In [1]: import numpy as np

In [2]: from numpy import linalg as LA

In [3]: np.set_printoptions(precision=2, suppress=True, linewidth=140)

In [4]: def tidy(a):
   ...:     return np.round(a, 2) + 0
   ...: 

In [5]: W0 = np.loadtxt("out10.csv", delimiter=",")

In [6]: W0
Out[6]: 
array([[  1.,   4., -12.,   1.,   3.,   6.,   9.,   8.],
       [  3.,   4.,  -2.,   9.,   0.,   1.,   1.,   9.],
       [  3.,   3., -14.,   8.,   5.,   7.,   8.,   4.],
       [  5.,   9., -18.,   9.,   6.,   9.,   0.,   7.],
       [  2.,   1., -12.,   9.,   4.,   6.,   6.,   0.],
       [  7.,   1., -16.,   9.,   4.,   8.,   5.,   0.],
       [  6.,   5., -14.,   6.,   2.,   7.,   2.,   2.],
       [  3.,   7.,  -4.,   1.,   5.,   2.,   3.,   6.],
       [  9.,   5.,  -4.,   4.,   2.,   2.,   7.,   8.],
       [  5.,   5.,   0.,   2.,   5.,   0.,   5.,   4.]])

In [7]: LA.matrix_rank(W0, rtol=0.1)
Out[7]: np.int64(6)

In [8]: [round(float(x), 2) for x in LA.svd(W0, compute_uv=False)[:3]]
Out[8]: [52.29, 17.32, 11.04]

In [9]: LA.cond(W0) > 100
Out[9]: np.True_

In [10]: tidy(LA.norm(W0, 2) / LA.norm(W0))
Out[10]: np.float64(0.9)

In [11]: left, s, VT = LA.svd(W0)

In [12]: tidy(s)
Out[12]: array([52.29, 17.32, 11.04,  9.69,  7.75,  5.78,  1.56,  0.  ])

In [13]: np.argmax(s[:-1] / (s[1:] + 1e-6)) + 1
Out[13]: np.int64(7)

In [14]: A2 = left[:, :7] @ np.diag(s[:7]) @ VT[:7]

In [15]: tidy(LA.norm(W0 - A2, 2)), tidy(s[7])
Out[15]: (np.float64(0.0), np.float64(0.0))

In [16]: tidy(LA.norm(W0 - A2) / LA.norm(W0))
Out[16]: np.float64(0.0)

In [17]: mat = np.load("arr.npy")

In [18]: mat
Out[18]: 
array([[  1,  -4,  16, -64],
       [  1,  -3,   9, -27],
       [  1,  -2,   4,  -8],
       [  1,  -1,   1,  -1],
       [  1,   0,   0,   0],
       [  1,   1,   1,   1],
       [  1,   2,   4,   8],
       [  1,   3,   9,  27],
       [  1,   4,  16,  64]])

In [19]: # column 3 is much longer than the rest

In [20]: A2 = mat / LA.norm(mat, axis=1, keepdims=True)

In [21]: G = A2 @ A2.T

In [22]: tidy(np.degrees(np.arccos(np.clip(G[3, 6], -1, 1))))
Out[22]: np.float64(105.73)

In [23]: np.argwhere(np.triu(np.abs(G) > 0.95, 1))
Out[23]: 
array([[0, 1],
       [0, 2],
       [1, 2],
       [6, 7],
       [6, 8],
       [7, 8]])

In [24]: tidy(LA.norm(A2, axis=1))
Out[24]: array([1., 1., 1., 1., 1., 1., 1., 1., 1.])

In [25]: vec = np.array([5, -1, 0, -4])

In [26]: target = mat @ vec

In [27]: coef, lr = np.zeros(4), 1 / LA.norm(mat, 2) ** 2

In [28]: for i in range(150):
    ...:     coef -= lr * mat.T @ (mat @ coef - target)
    ...:     if i % 50 == 0: print(i, round(LA.norm(mat @ coef - target), 2))
    ...: 
0 14.54
50 9.83
100 9.63

In [29]: tidy(coef)
Out[29]: array([ 0.32, -0.38,  0.4 , -4.04])

In [30]: data = np.abs(np.array([[4, 3, 5, 6, 8],
    ...:     [-2, -5, -7, 7, 7],
    ...:     [7, 6, -9, -8, -9],
    ...:     [8, 7, -4, 0, -2],
    ...:     [-5, -8, 9, -9, -1]])) + np.eye(5)

In [31]: data = data / data.sum(axis=1, keepdims=True)

In [32]: tidy(data)
Out[32]: 
array([[0.19, 0.11, 0.19, 0.22, 0.3 ],
       [0.07, 0.21, 0.24, 0.24, 0.24],
       [0.18, 0.15, 0.25, 0.2 , 0.22],
       [0.36, 0.32, 0.18, 0.05, 0.09],
       [0.15, 0.24, 0.27, 0.27, 0.06]])

In [33]: rng = np.random.default_rng(30466)

In [34]: labels = rng.permutation(5)

In [35]: A2 = data[:, labels] * rng.choice([-1, 1], 5)

In [36]: tidy(A2)
Out[36]: 
array([[-0.22, -0.19,  0.3 , -0.11,  0.19],
       [-0.24, -0.24,  0.24, -0.21,  0.07],
       [-0.2 , -0.25,  0.22, -0.15,  0.18],
       [-0.05, -0.18,  0.09, -0.32,  0.36],
       [-0.27, -0.27,  0.06, -0.24,  0.15]])

In [37]: left, _, VT = LA.svd(data.T @ A2)

In [38]: tidy(left @ VT)
Out[38]: 
array([[ 0.,  0.,  0.,  0.,  1.],
       [ 0.,  0.,  0., -1.,  0.],
       [ 0., -1.,  0.,  0.,  0.],
       [-1.,  0.,  0.,  0.,  0.],
       [ 0.,  0.,  1.,  0.,  0.]])

In [39]: vec = np.array([3, -3, 1, -3, 2])

In [40]: target = A2 @ vec

In [41]: coef, lr = np.zeros(5), 1 / LA.norm(A2, 2) ** 2

In [42]: for i in range(6):
    ...:     coef -= lr * A2.T @ (A2 @ coef - target)
    ...:     if i % 1 == 0: print(i, round(LA.norm(A2 @ coef - target), 2))
    ...: 
0 0.94
1 0.85
2 0.77
3 0.7
4 0.64
5 0.58

In [43]: tidy(coef)
Out[43]: array([-0.41, -1.23,  0.62, -1.92,  2.13])

In [44]: tidy(LA.cond(A2))
Out[44]: np.float64(24.84)

In [45]: tidy(np.sort(np.abs(LA.eigvals(data))))
Out[45]: array([0.07, 0.07, 0.22, 0.22, 1.  ])

In [46]: tidy(LA.det(data))
Out[46]: np.float64(0.0)

In [47]: tidy(data @ data)
Out[47]: 
array([[0.2 , 0.21, 0.23, 0.2 , 0.16],
       [0.19, 0.22, 0.23, 0.19, 0.16],
       [0.19, 0.21, 0.23, 0.2 , 0.18],
       [0.15, 0.17, 0.22, 0.22, 0.24],
       [0.2 , 0.21, 0.22, 0.18, 0.19]])

In [48]: tidy(LA.matrix_power(data, 4))
Out[48]: 
array([[0.19, 0.2 , 0.23, 0.2 , 0.18],
       [0.19, 0.2 , 0.23, 0.2 , 0.18],
       [0.19, 0.2 , 0.23, 0.2 , 0.18],
       [0.19, 0.2 , 0.23, 0.2 , 0.19],
       [0.19, 0.21, 0.23, 0.2 , 0.18]])

In [49]: tidy(np.trace(data))
Out[49]: np.float64(0.75)

In [50]: assert data == data.T
ValueError: The truth value of an array with more than one element is ambiguous. Use a.any() or a.all()


In [51]: vec = np.array([0, 1, 0, 2, 0])

In [52]: a = np.maximum(data @ vec, 0)

In [53]: tidy(data.T @ a)
Out[53]: array([0.51, 0.61, 0.7 , 0.63, 0.54])

In [54]: tidy(np.tanh(data @ vec))
Out[54]: array([0.5 , 0.6 , 0.5 , 0.39, 0.66])

In [55]: tidy(a)
Out[55]: array([0.56, 0.69, 0.55, 0.41, 0.79])

In [56]: tidy(np.maximum(data @ vec, 0) - np.maximum(-data @ vec, 0))
Out[56]: array([0.56, 0.69, 0.55, 0.41, 0.79])

In [57]: proj = np.triu(np.array([[-3, -7, -8, 8, -8],
    ...:     [-2, 9, 0, -3, -6],
    ...:     [6, 1, 5, 2, 2],
    ...:     [-2, 6, 3, -8, -7],
    ...:     [3, 4, 7, -5, -7]]), 1) + np.eye(5)

In [58]: A2 = proj @ data @ LA.inv(proj)

In [59]: LA.matrix_rank(A2)
Out[59]: np.int64(5)

In [60]: F = np.loadtxt("sample11.csv", delimiter=",")

In [61]: tidy(F)
Out[61]: 
array([[ 0.28, -0.22,  0.09, -0.04,  0.27, -0.12,  0.11, -0.2 , -0.02,  0.07],
       [-0.22,  0.54, -0.19,  0.06, -0.15, -0.04, -0.13, -0.21, -0.2 , -0.18],
       [ 0.09, -0.19,  0.07, -0.02,  0.07, -0.02,  0.05,  0.07,  0.06,  0.05],
       [-0.04,  0.06, -0.02,  0.02, -0.02, -0.09,  0.  ,  0.05, -0.03, -0.07],
       [ 0.27, -0.15,  0.07, -0.02,  0.28, -0.18,  0.11, -0.22, -0.05,  0.02],
       [-0.12, -0.04, -0.02, -0.09, -0.18,  0.66, -0.14, -0.14,  0.15,  0.32],
       [ 0.11, -0.13,  0.05,  0.  ,  0.11, -0.14,  0.07,  0.04,  0.01, -0.02],
       [-0.2 , -0.21,  0.07,  0.05, -0.22, -0.14,  0.04,  0.71,  0.18, -0.12],
       [-0.02, -0.2 ,  0.06, -0.03, -0.05,  0.15,  0.01,  0.18,  0.13,  0.11],
       [ 0.07, -0.18,  0.05, -0.07,  0.02,  0.32, -0.02, -0.12,  0.11,  0.23]])

In [62]: u = np.array([1, 0, 1, 1, 0])

In [63]: A2 = data + np.outer(u, np.eye(5)[0])

In [64]: LA.matrix_rank(LA.inv(A2) - LA.inv(data), tol=1e-8)
Out[64]: np.int64(1)

In [65]: tidy(A2)
Out[65]: 
array([[1.19, 0.11, 0.19, 0.22, 0.3 ],
       [0.07, 0.21, 0.24, 0.24, 0.24],
       [1.18, 0.15, 0.25, 0.2 , 0.22],
       [1.36, 0.32, 0.18, 0.05, 0.09],
       [0.15, 0.24, 0.27, 0.27, 0.06]])

In [66]: LA.matrix_rank(A2 - data)
Out[66]: np.int64(1)
